$ ipython --no-banner

In [1]: import numpy as np

In [2]: import numpy.linalg as la

In [3]: np.set_printoptions(precision=3, suppress=True, linewidth=200, floatmode="fixed")

In [4]: def tidy(a):
   ...:     return np.round(a, 3) + 0
   ...: 

In [5]: K = np.loadtxt("case12.csv", delimiter=",")

In [6]: K
Out[6]: 
array([[ 1.000, -1.000, -1.000,  3.000],
       [ 3.000,  1.000, -1.000, -1.000],
       [-1.000,  3.000,  1.000, -1.000],
       [-1.000, -1.000,  3.000,  1.000]])

In [7]: K @ K
Out[7]: 
array([[-4.000, -8.000,  8.000,  8.000],
       [ 8.000, -4.000, -8.000,  8.000],
       [ 8.000,  8.000, -4.000, -8.000],
       [-8.000,  8.000,  8.000, -4.000]])

In [8]: tidy(np.abs(la.eigvals(K)).max())
Out[8]: np.float64(4.472)

In [9]: np.trace(K)
Out[9]: np.float64(4.0)

In [10]: la.determinant(K)
---------------------------------------------------------------------------
AttributeError                            Traceback (most recent call last)
Cell In[10], line 1
----> 1 la.determinant(K)

AttributeError: module 'numpy.linalg' has no attribute 'determinant'

In [11]: (K + K.T) / 2
Out[11]: 
array([[ 1.000,  1.000, -1.000,  1.000],
       [ 1.000,  1.000,  1.000, -1.000],
       [-1.000,  1.000,  1.000,  1.000],
       [ 1.000, -1.000,  1.000,  1.000]])

In [12]: rng = np.random.default_rng(35)

In [13]: idx = rng.permutation(4)

In [14]: idx
Out[14]: array([1, 2, 3, 0])

In [15]: other = K[idx][:, idx]

In [16]: print(np.diag(other))
[1.000 1.000 1.000 1.000]

In [17]: np.trace(other)
Out[17]: np.float64(4.0)

In [18]: other = K / np.sqrt((K ** 2).mean(axis=1, keepdims=True))

In [19]: print(la.matrix_rank(other) == la.matrix_rank(K))
True

In [20]: la.matrix_rank(K - K.mean(axis=1, keepdims=True))
Out[20]: np.int64(3)

In [21]: K - K.mean(axis=1, keepdims=True)
Out[21]: 
array([[ 0.500, -1.500, -1.500,  2.500],
       [ 2.500,  0.500, -1.500, -1.500],
       [-1.500,  2.500,  0.500, -1.500],
       [-1.500, -1.500,  2.500,  0.500]])

In [22]: K @ (-1.0) ** np.arange(4)
Out[22]: array([-2.000,  2.000, -2.000,  2.000])

In [23]: print((K @ K)[0])
[-4.000 -8.000  8.000  8.000]

In [24]: K @ np.ones(4)
Out[24]: array([2.000, 2.000, 2.000, 2.000])

In [25]: print(np.allclose(K @ K.T, K.T @ K))
True

In [26]: vec = np.array([-5, -3, 3, 5])

In [27]: target = K @ vec

In [28]: print(target)
[ 10.000 -26.000  -6.000  22.000]

In [29]: print(tidy(la.solve(K, target)))
[-5.000 -3.000  3.000  5.000]

In [30]: tidy(la.solve(K.T, K[2]))
Out[30]: array([0.000, 0.000, 1.000, 0.000])

In [31]: data = np.load("test2.npy")

In [32]: print(data)
[[-12.335 -33.525  14.752]
 [ 13.512 -13.186  -8.754]
 [  6.990   7.409  -7.488]
 [-10.757 -22.527   8.397]
 [  1.847   0.094  -5.872]
 [ 13.729  34.896 -12.143]
 [-14.410  -6.470   7.115]
 [ -8.417   5.342  10.021]
 [ -2.002  -2.091  -1.405]
 [ -4.604 -13.971  -7.300]
 [  7.378 -47.780   3.274]
 [ -4.348   0.787   5.011]
 [  9.898  11.519   0.123]
 [ -4.481   4.944  -3.000]
 [  8.057 -17.200  -2.875]
 [  8.255  27.406  -3.286]
 [-19.796 -29.127   6.303]
 [-10.737 -37.384   0.323]
 [  6.983  32.784 -11.134]
 [  1.192  -2.420  -4.543]
 [ -2.595 -24.065   4.654]
 [ 29.612  26.083 -18.107]]

In [33]: tidy(la.norm(data, axis=0))
Out[33]: array([ 52.539, 106.871,  37.509])

In [34]: tidy(la.norm(data[21] - data[16]))
Out[34]: np.float64(78.007)
